$ ipython --no-banner

In [1]: import numpy as np

In [2]: np.set_printoptions(precision=2, suppress=True, linewidth=120, sign=" ")

In [3]: def rd(a):
   ...:     return np.round(a, 2) + 0
   ...: 

In [4]: E = np.loadtxt("m.csv", delimiter=",")

In [5]: E
Out[5]: 
array([[ 3.,  0.,  0.,  0., -4.,  0.,  0.,  0.,  0.,  1.,  0.],
       [ 0.,  0.,  0.,  0., -5.,  0.,  0.,  0., -5.,  0.,  0.],
       [ 0.,  0.,  0.,  2.,  0.,  0.,  0.,  0.,  0.,  0.,  0.],
       [ 0., -2.,  0.,  0., -4.,  0.,  0.,  0.,  0.,  0.,  0.],
       [ 4.,  4.,  0.,  0., -2.,  0., -4.,  0.,  0.,  0.,  0.],
       [-1.,  0., -3.,  0.,  0.,  4.,  0.,  0.,  0.,  0.,  0.],
       [ 0.,  0.,  0.,  1.,  2.,  3.,  0.,  0.,  0.,  0.,  0.],
       [ 0.,  3.,  0.,  0.,  0.,  0.,  0.,  0.,  0.,  0.,  0.],
       [ 0.,  0.,  0.,  0.,  0.,  0.,  0.,  0.,  3.,  0.,  1.],
       [ 0.,  0.,  0.,  0.,  0.,  0.,  0.,  3.,  0.,  5.,  0.],
       [ 0.,  0.,  0.,  0.,  0.,  0., -3.,  5.,  0.,  0.,  0.]])

In [6]: r0 = np.array([-9, 9, 8, -4, -5, 4, -4, 8, -4, -6, 4])

In [7]: M2 = E + np.outer(r0, np.eye(11)[6])

In [8]: M2
Out[8]: 
array([[ 3.,  0.,  0.,  0., -4.,  0., -9.,  0.,  0.,  1.,  0.],
       [ 0.,  0.,  0.,  0., -5.,  0.,  9.,  0., -5.,  0.,  0.],
       [ 0.,  0.,  0.,  2.,  0.,  0.,  8.,  0.,  0.,  0.,  0.],
       [ 0., -2.,  0.,  0., -4.,  0., -4.,  0.,  0.,  0.,  0.],
       [ 4.,  4.,  0.,  0., -2.,  0., -9.,  0.,  0.,  0.,  0.],
       [-1.,  0., -3.,  0.,  0.,  4.,  4.,  0.,  0.,  0.,  0.],
       [ 0.,  0.,  0.,  1.,  2.,  3., -4.,  0.,  0.,  0.,  0.],
       [ 0.,  3.,  0.,  0.,  0.,  0.,  8.,  0.,  0.,  0.,  0.],
       [ 0.,  0.,  0.,  0.,  0.,  0., -4.,  0.,  3.,  0.,  1.],
       [ 0.,  0.,  0.,  0.,  0.,  0., -6.,  3.,  0.,  5.,  0.],
       [ 0.,  0.,  0.,  0.,  0.,  0.,  1.,  5.,  0.,  0.,  0.]])

In [9]: np.linalg.matrix_rank(np.linalg.inv(M2) - np.linalg.inv(E), tol=1e-8)
Out[9]: np.int64(1)

In [10]: arr = np.arange(110).reshape(11, 10) + 3

In [11]: arr
Out[11]: 
array([[   3,    4,    5,    6,    7,    8,    9,   10,   11,   12],
       [  13,   14,   15,   16,   17,   18,   19,   20,   21,   22],
       [  23,   24,   25,   26,   27,   28,   29,   30,   31,   32],
       [  33,   34,   35,   36,   37,   38,   39,   40,   41,   42],
       [  43,   44,   45,   46,   47,   48,   49,   50,   51,   52],
       [  53,   54,   55,   56,   57,   58,   59,   60,   61,   62],
       [  63,   64,   65,   66,   67,   68,   69,   70,   71,   72],
       [  73,   74,   75,   76,   77,   78,   79,   80,   81,   82],
       [  83,   84,   85,   86,   87,   88,   89,   90,   91,   92],
       [  93,   94,   95,   96,   97,   98,   99,  100,  101,  102],
       [ 103,  104,  105,  106,  107,  108,  109,  110,  111,  112]])

In [12]: np.argsort(-np.linalg.norm(arr, axis=0).round(6), kind="stable")[:3]
Out[12]: array([ 9,  8,  7])

In [13]: [round(float(x), 2) for x in np.linalg.svd(arr, compute_uv=False)[:3]]
Out[13]: [688.76, 14.51, 0.0]
